% python3 -q
>>> import numpy as np
>>> np.set_printoptions(suppress=True, linewidth=120)
>>> A = np.diag(10 * np.array([1, 0, -3, -3])) + np.array([[1, 0, 2, 1], [3, 1, 1, 1], [3, 0, 2, 2], [0, 3, 3, 0]])
>>> A
array([[ 11,   0,   2,   1],
       [  3,   1,   1,   1],
       [  3,   0, -28,   2],
       [  0,   3,   3, -30]])
>>> rng = np.random.default_rng(975211)
>>> z = rng.permutation(4)
>>> z
array([2, 0, 3, 1])
>>> Y = A[z][:, z]
>>> np.trace(Y)
np.int64(-46)
>>> round(np.linalg.det(Y), 3), round(np.linalg.det(A[z]), 3)
(np.float64(10074.0), np.float64(-10074.0))
>>> np.allclose(Y, A)
False
>>> Y
array([[-28,   3,   2,   0],
       [  2,  11,   1,   0],
       [  3,   0, -30,   3],
       [  1,   3,   1,   1]])
>>> np.round(np.sort(np.abs(np.linalg.eigvals(Y))), 3)
array([ 1.07 , 11.184, 26.575, 31.679])
>>> left, sig, Vt = np.linalg.svd(A)
>>> np.argmax(sig[:-1] / (sig[1:] + 1e-6)) + 1
np.int64(3)
>>> Y = left[:, :3] @ np.diag(sig[:3]) @ Vt[:3]
>>> np.linalg.matrix_rank(A, rtol=0.05)
np.int64(3)
>>> np.linalg.matrix_rank(Y)
np.int64(3)
>>> np.round(np.linalg.det(A.T), 3)
np.float64(10074.0)
>>> np.round(np.linalg.eigvals(A), 3)
array([ 11.184,   1.07 , -26.575, -31.679])
>>> round(float(np.linalg.det(A[::-1])), 3)
10074.0
>>> (A - A.T) / 2
array([[ 0. , -1.5, -0.5,  0.5],
       [ 1.5,  0. ,  0.5, -1. ],
       [ 0.5, -0.5,  0. , -0.5],
       [-0.5,  1. ,  0.5,  0. ]])
>>> np.trace(A)
np.int64(-46)
>>> np.linalg.matrix_power(A, 3)
array([[  1313,    -42,   1080,    518],
       [   387,    -68,    514,    727],
       [  1845,   -333, -22723,   4937],
       [  -576,   2640,   7464, -27681]])
>>> A @ A
array([[ 127,    3,  -31,  -15],
       [  39,    4,  -18,  -24],
       [ -51,    6,  796, -113],
       [  18,  -87, -171,  909]])
>>> round(np.log10(np.linalg.cond(A)))
1
>>> round(np.linalg.norm(A, 2) / np.linalg.norm(A), 3)
np.float64(0.74)
>>> m1 = np.array([[-1.0, 1.0, 1.0, 1.0, 1.0],
...     [1.0, -1.0, 1.0, 1.0, 1.0],
...     [1.0, 1.0, -1.0, 1.0, 1.0],
...     [1.0, 1.0, 1.0, -1.0, 1.0],
...     [1.0, 1.0, 1.0, 1.0, -1.0]])
>>> ev, vecs = np.linalg.eigh(m1)
>>> vec = np.array([1, 0, 3, 3, 2])
>>> np.round(np.linalg.eigvalsh(m1[1:, 1:]), 3)
array([-2., -2., -2.,  2.])
>>> round(vec @ m1 @ vec / (vec @ vec), 3), ev[0], ev[-1]
(np.float64(1.522), np.float64(-2.0), np.float64(3.0))
>>> m1 @ (-1.0) ** np.arange(5)
array([-1.,  3., -1.,  3., -1.])
>>> m1 @ np.ones(5)
array([3., 3., 3., 3., 3.])
>>> np.sort(np.abs(np.fft.fft(m1[0]))), np.round(np.sort(np.linalg.svd(m1, compute_uv=False)), 3)
(array([2., 2., 2., 2., 3.]), array([2., 2., 2., 2., 3.]))
>>> np.fft.fft(m1[0])
array([ 3.+0.j, -2.+0.j, -2.+0.j, -2.+0.j, -2.+0.j])
>>> Y = np.linalg.inv(m1)
>>> Y.round(3)
array([[-0.333,  0.167,  0.167,  0.167,  0.167],
       [ 0.167, -0.333,  0.167,  0.167,  0.167],
       [ 0.167,  0.167, -0.333,  0.167,  0.167],
       [ 0.167,  0.167,  0.167, -0.333,  0.167],
       [ 0.167,  0.167,  0.167,  0.167, -0.333]])
>>> np.allclose(Y, m1.T)
False
>>> round(np.linalg.eigvals(m1).sum().real, 3)
np.float64(-5.0)
>>> np.kron(np.eye(2, dtype=int), m1)
array([[-1.,  1.,  1.,  1.,  1., -0.,  0.,  0.,  0.,  0.],
       [ 1., -1.,  1.,  1.,  1.,  0., -0.,  0.,  0.,  0.],
       [ 1.,  1., -1.,  1.,  1.,  0.,  0., -0.,  0.,  0.],
       [ 1.,  1.,  1., -1.,  1.,  0.,  0.,  0., -0.,  0.],
       [ 1.,  1.,  1.,  1., -1.,  0.,  0.,  0.,  0., -0.],
       [-0.,  0.,  0.,  0.,  0., -1.,  1.,  1.,  1.,  1.],
       [ 0., -0.,  0.,  0.,  0.,  1., -1.,  1.,  1.,  1.],
       [ 0.,  0., -0.,  0.,  0.,  1.,  1., -1.,  1.,  1.],
       [ 0.,  0.,  0., -0.,  0.,  1.,  1.,  1., -1.,  1.],
       [ 0.,  0.,  0.,  0., -0.,  1.,  1.,  1.,  1., -1.]])
>>> np.einsum("ij,ji->", m1, m1)
np.float64(25.0)
>>> Y = np.array([[-1, 2, 2], [1, 1, 0], [2, 1, 1], [-2, -2, 0], [-2, 1, 0]])
>>> Y.T @ m1.T
array([[ 0., -4., -6.,  2.,  2.],
       [-1.,  1.,  1.,  7.,  1.],
       [-1.,  3.,  1.,  3.,  3.]])
>>> np.linalg.matrix_rank(np.vstack([m1, Y.T]))
np.int64(5)
>>> np.vstack([m1, Y.T]).shape
(8, 5)
>>> np.einsum("ik,kj->ji", m1, Y)
array([[ 0., -4., -6.,  2.,  2.],
       [-1.,  1.,  1.,  7.,  1.],
       [-1.,  3.,  1.,  3.,  3.]])
>>> m1 @ Y
array([[ 0., -1., -1.],
       [-4.,  1.,  3.],
       [-6.,  1.,  1.],
       [ 2.,  7.,  3.],
       [ 2.,  1.,  3.]])
>>> np.einsum("ik,kj->ij", m1, Y)
array([[ 0., -1., -1.],
       [-4.,  1.,  3.],
       [-6.,  1.,  1.],
       [ 2.,  7.,  3.],
       [ 2.,  1.,  3.]])
>>> u = np.array([-3, -2, 2, 2, 1]) + 0.5
>>> data = np.outer(u, u) / (u @ u)
>>> data.round(3)
array([[ 0.269,  0.161, -0.269, -0.269, -0.161],
       [ 0.161,  0.097, -0.161, -0.161, -0.097],
       [-0.269, -0.161,  0.269,  0.269,  0.161],
       [-0.269, -0.161,  0.269,  0.269,  0.161],
       [-0.161, -0.097,  0.161,  0.161,  0.097]])
>>> ev, vecs = np.linalg.eigh(data)
>>> vec = np.array([8, 0, 5, -7, 4])
>>> (np.sign(vecs[:, -1].round(6)) == np.sign(vecs[0, -1].round(6))).astype(int)
array([1, 1, 0, 0, 0])
>>> round(vec @ data @ vec / (vec @ vec), 3), round(ev[0], 3), ev[-1]
(np.float64(0.101), np.float64(-0.0), np.float64(1.0))
>>> round(vec @ data @ vec, 3)
np.float64(15.527)
>>> np.round(vecs * np.maximum(ev, 0) @ vecs.T, 3)
array([[ 0.269,  0.161, -0.269, -0.269, -0.161],
       [ 0.161,  0.097, -0.161, -0.161, -0.097],
       [-0.269, -0.161,  0.269,  0.269,  0.161],
       [-0.269, -0.161,  0.269,  0.269,  0.161],
       [-0.161, -0.097,  0.161,  0.161,  0.097]])
>>> left, sig, Vt = np.linalg.svd(data)
>>> sig.round(3) + 0
array([1., 0., 0., 0., 0.])
>>> np.argmax(sig[:-1] / (sig[1:] + 1e-6)) + 1
np.int64(1)
>>> Y = left[:, :1] @ np.diag(sig[:1]) @ Vt[:1]
>>> np.round(np.linalg.norm(data - Y, 2), 3), np.round(sig[1], 3)
(np.float64(0.0), np.float64(0.0))
>>> np.linalg.matrix_rank(data, rtol=0.05)
np.int64(1)
>>> Y.round(3)
array([[ 0.269,  0.161, -0.269, -0.269, -0.161],
       [ 0.161,  0.097, -0.161, -0.161, -0.097],
       [-0.269, -0.161,  0.269,  0.269,  0.161],
       [-0.269, -0.161,  0.269,  0.269,  0.161],
       [-0.161, -0.097,  0.161,  0.161,  0.097]])
>>> round(float(np.abs(data - Y).max()), 3)
0.0
>>> round(np.linalg.norm(data - Y) / np.linalg.norm(data), 3)
np.float64(0.0)
>>> np.trace(data)
np.float64(1.0)
>>> np.round(data @ data, 3)
array([[ 0.269,  0.161, -0.269, -0.269, -0.161],
       [ 0.161,  0.097, -0.161, -0.161, -0.097],
       [-0.269, -0.161,  0.269,  0.269,  0.161],
       [-0.269, -0.161,  0.269,  0.269,  0.161],
       [-0.161, -0.097,  0.161,  0.161,  0.097]])
>>> round(float(np.linalg.det(data)), 3)
0.0
>>> np.allclose(data, data.T)
True
>>> np.round((data + data.T) / 2, 3)
array([[ 0.269,  0.161, -0.269, -0.269, -0.161],
       [ 0.161,  0.097, -0.161, -0.161, -0.097],
       [-0.269, -0.161,  0.269,  0.269,  0.161],
       [-0.269, -0.161,  0.269,  0.269,  0.161],
       [-0.161, -0.097,  0.161,  0.161,  0.097]])
>>> vec = np.array([1, 1, 2, 1, 2])
>>> np.round(np.linalg.eigvalsh(2 * data - np.eye(5)), 3)
array([-1., -1., -1., -1.,  1.])
>>> np.round((vec - data @ vec) @ (data @ vec), 3)
np.float64(0.0)
>>> np.round(data @ vec, 3)
array([-0.699, -0.419,  0.699,  0.699,  0.419])
>>> np.round(data @ data @ vec, 3)
array([-0.699, -0.419,  0.699,  0.699,  0.419])
>>> r = np.linalg.matrix_rank(data)
>>> r
np.int64(1)
>>> N = np.linalg.svd(data)[2][r:].T
>>> [int(np.linalg.matrix_rank(data[:, :j + 1])) for j in range(5)]
[1, 1, 1, 1, 1]
>>> N.shape
(5, 4)
>>> np.linalg.matrix_rank(data.T @ data), np.linalg.matrix_rank(data @ data.T)
(np.int64(1), np.int64(1))
>>> [int(np.linalg.matrix_rank(np.delete(data, i, axis=0))) for i in range(5)]
[1, 1, 1, 1, 1]
>>> np.round(data @ N, 3) + 0
array([[0., 0., 0., 0.],
       [0., 0., 0., 0.],
       [0., 0., 0., 0.],
       [0., 0., 0., 0.],
       [0., 0., 0., 0.]])
>>> feats = np.eye(4, dtype=int)[rng.permutation(4)]
>>> feats
array([[0, 0, 1, 0],
       [0, 0, 0, 1],
       [0, 1, 0, 0],
       [1, 0, 0, 0]])
>>> np.round(np.linalg.pinv(feats), 3)
array([[0., 0., 0., 1.],
       [0., 0., 1., 0.],
       [1., 0., 0., 0.],
       [0., 1., 0., 0.]])
>>> feats[:, 2] @ feats[:, 0]
np.int64(0)
>>> Y = np.array([[2, 1, -2], [-3, 2, 1], [2, -1, 2], [-1, -1, -2]])
>>> Y.T @ feats.T
array([[ 2, -1, -3,  2],
       [-1, -1,  2,  1],
       [ 2, -2,  1, -2]])
>>> np.vstack([feats, Y.T]).shape
(7, 4)
>>> np.einsum("ij->j", feats)
array([1, 1, 1, 1])
>>> np.einsum("ik,kj->ji", feats, Y)
array([[ 2, -1, -3,  2],
       [-1, -1,  2,  1],
       [ 2, -2,  1, -2]])
>>> np.linalg.matrix_rank(feats @ Y)
np.int64(3)
>>> np.linalg.matrix_rank(np.vstack([feats, Y.T]))
np.int64(4)
>>> np.round(np.linalg.det(2 * feats), 3), np.round(np.linalg.det(feats), 3)
(np.float64(-16.0), np.float64(-1.0))
>>> np.round(np.poly(feats), 3) + 0
array([ 1.,  0.,  0.,  0., -1.])
>>> np.einsum("ii->", feats)
np.int64(0)
>>> np.kron(np.eye(2, dtype=int), feats)
array([[0, 0, 1, 0, 0, 0, 0, 0],
       [0, 0, 0, 1, 0, 0, 0, 0],
       [0, 1, 0, 0, 0, 0, 0, 0],
       [1, 0, 0, 0, 0, 0, 0, 0],
       [0, 0, 0, 0, 0, 0, 1, 0],
       [0, 0, 0, 0, 0, 0, 0, 1],
       [0, 0, 0, 0, 0, 1, 0, 0],
       [0, 0, 0, 0, 1, 0, 0, 0]])
>>> np.round(np.linalg.eigvals(feats), 3)
array([-1.+0.j,  0.+1.j,  0.-1.j,  1.+0.j])
>>> (feats + feats.T) / 2
array([[0. , 0. , 0.5, 0.5],
       [0. , 0. , 0.5, 0.5],
       [0.5, 0.5, 0. , 0. ],
       [0.5, 0.5, 0. , 0. ]])
>>> np.allclose(feats, feats.T)
False
>>> np.linalg.matrix_power(feats, 3)
array([[0, 0, 0, 1],
       [0, 0, 1, 0],
       [1, 0, 0, 0],
       [0, 1, 0, 0]])
>>> feats @ feats
array([[0, 1, 0, 0],
       [1, 0, 0, 0],
       [0, 0, 0, 1],
       [0, 0, 1, 0]])
>>> round(np.abs(np.linalg.eigvals(feats)).max(), 3)
np.float64(1.0)
>>> np.allclose(feats @ feats.T, feats.T @ feats)
True
>>> round(np.linalg.det(feats), 3)
np.float64(-1.0)
>>> (feats - feats.T) / 2
array([[ 0. ,  0. ,  0.5, -0.5],
       [ 0. ,  0. , -0.5,  0.5],
       [-0.5,  0.5,  0. ,  0. ],
       [ 0.5, -0.5,  0. ,  0. ]])
>>> t3 = np.stack([feats, -1 * feats, feats[::-1]])
>>> t3.shape
(3, 4, 4)
>>> np.round(np.linalg.norm(t3, axis=(1, 2)), 3)
array([2., 2., 2.])
>>> W0 = np.load("m.npy")
>>> W0
array([[ 7,  0,  0],
       [-1, -2,  0],
       [-6,  2, -3]])
>>> np.prod(np.diag(W0)), np.round(np.linalg.det(W0), 3)
(np.int64(42), np.float64(42.0))
>>> np.linalg.matrix_power(W0 - np.diag(np.diag(W0)), 3)
array([[0, 0, 0],
       [0, 0, 0],
       [0, 0, 0]])
>>> np.round(np.linalg.norm(W0, 1), 3), round(np.linalg.norm(W0, np.inf), 3)
(np.float64(14.0), np.float64(11.0))
>>> np.round(np.linalg.norm(W0, 2), 3)
np.float64(9.564)
>>> np.round(np.linalg.norm(W0[0], 1), 3), np.round(np.linalg.norm(W0[0], np.inf), 3)
(np.float64(7.0), np.float64(7.0))
>>> np.linalg.norm(W0, axis=1).argmax()
np.int64(0)
